In [1]: import numpy as np

In [2]: from numpy import linalg as LA

In [3]: np.set_printoptions(precision=2, suppress=True, linewidth=120, legacy="1.25")

In [4]: F = np.load("m.npy")

In [5]: F
Out[5]: 
array([[ 3,  3,  3,  3,  3,  3,  3,  3,  3,  3,  3],
       [ 3,  6,  6,  6,  6,  6,  6,  6,  6,  6,  6],
       [ 3,  6,  9,  9,  9,  9,  9,  9,  9,  9,  9],
       [ 3,  6,  9, 12, 12, 12, 12, 12, 12, 12, 12],
       [ 3,  6,  9, 12, 15, 15, 15, 15, 15, 15, 15],
       [ 3,  6,  9, 12, 15, 18, 18, 18, 18, 18, 18],
       [ 3,  6,  9, 12, 15, 18, 21, 21, 21, 21, 21],
       [ 3,  6,  9, 12, 15, 18, 21, 24, 24, 24, 24],
       [ 3,  6,  9, 12, 15, 18, 21, 24, 27, 27, 27],
       [ 3,  6,  9, 12, 15, 18, 21, 24, 27, 30, 30],
       [ 3,  6,  9, 12, 15, 18, 21, 24, 27, 30, 33]])

In [6]: rng = np.random.default_rng(232)

In [7]: labels = rng.permutation(11)

In [8]: Y = F[:, labels] * rng.choice([-1, 1], 11)

In [9]: Y
Out[9]: 
array([[ -3,  -3,  -3,  -3,  -3,   3,  -3,  -3,  -3,  -3,  -3],
       [ -6,  -6,  -6,  -3,  -6,   6,  -6,  -6,  -6,  -6,  -6],
       [ -9,  -9,  -9,  -3,  -6,   9,  -9,  -9,  -9,  -9,  -9],
       [-12, -12, -12,  -3,  -6,  12, -12, -12, -12, -12,  -9],
       [-12, -15, -15,  -3,  -6,  15, -15, -15, -15, -15,  -9],
       [-12, -18, -18,  -3,  -6,  18, -18, -15, -18, -18,  -9],
       [-12, -21, -21,  -3,  -6,  21, -21, -15, -18, -21,  -9],
       [-12, -24, -24,  -3,  -6,  21, -24, -15, -18, -24,  -9],
       [-12, -27, -27,  -3,  -6,  21, -27, -15, -18, -24,  -9],
       [-12, -30, -27,  -3,  -6,  21, -30, -15, -18, -24,  -9],
       [-12, -33, -27,  -3,  -6,  21, -30, -15, -18, -24,  -9]])

In [10]: left, _, VT = LA.svd(F.T @ Y)

In [11]: np.round(LA.lstsq(F, Y)[0], 2) + 0
Out[11]: 
array([[ 0.,  0.,  0., -1.,  0.,  0.,  0.,  0.,  0.,  0.,  0.],
       [ 0.,  0.,  0.,  0., -1.,  0.,  0.,  0.,  0.,  0.,  0.],
       [ 0.,  0.,  0.,  0.,  0.,  0.,  0.,  0.,  0.,  0., -1.],
       [-1.,  0.,  0.,  0.,  0.,  0.,  0.,  0.,  0.,  0.,  0.],
       [ 0.,  0.,  0.,  0.,  0.,  0.,  0., -1.,  0.,  0.,  0.],
       [ 0.,  0.,  0.,  0.,  0.,  0.,  0.,  0., -1.,  0.,  0.],
       [ 0.,  0.,  0.,  0.,  0.,  1.,  0.,  0.,  0.,  0.,  0.],
       [ 0.,  0.,  0.,  0.,  0.,  0.,  0.,  0.,  0., -1.,  0.],
       [ 0.,  0., -1.,  0.,  0.,  0.,  0.,  0.,  0.,  0.,  0.],
       [ 0.,  0.,  0.,  0.,  0.,  0., -1.,  0.,  0.,  0.,  0.],
       [ 0., -1.,  0.,  0.,  0.,  0.,  0.,  0.,  0.,  0.,  0.]])

In [12]: labels
Out[12]: array([ 3, 10,  8,  0,  1,  6,  9,  4,  5,  7,  2])
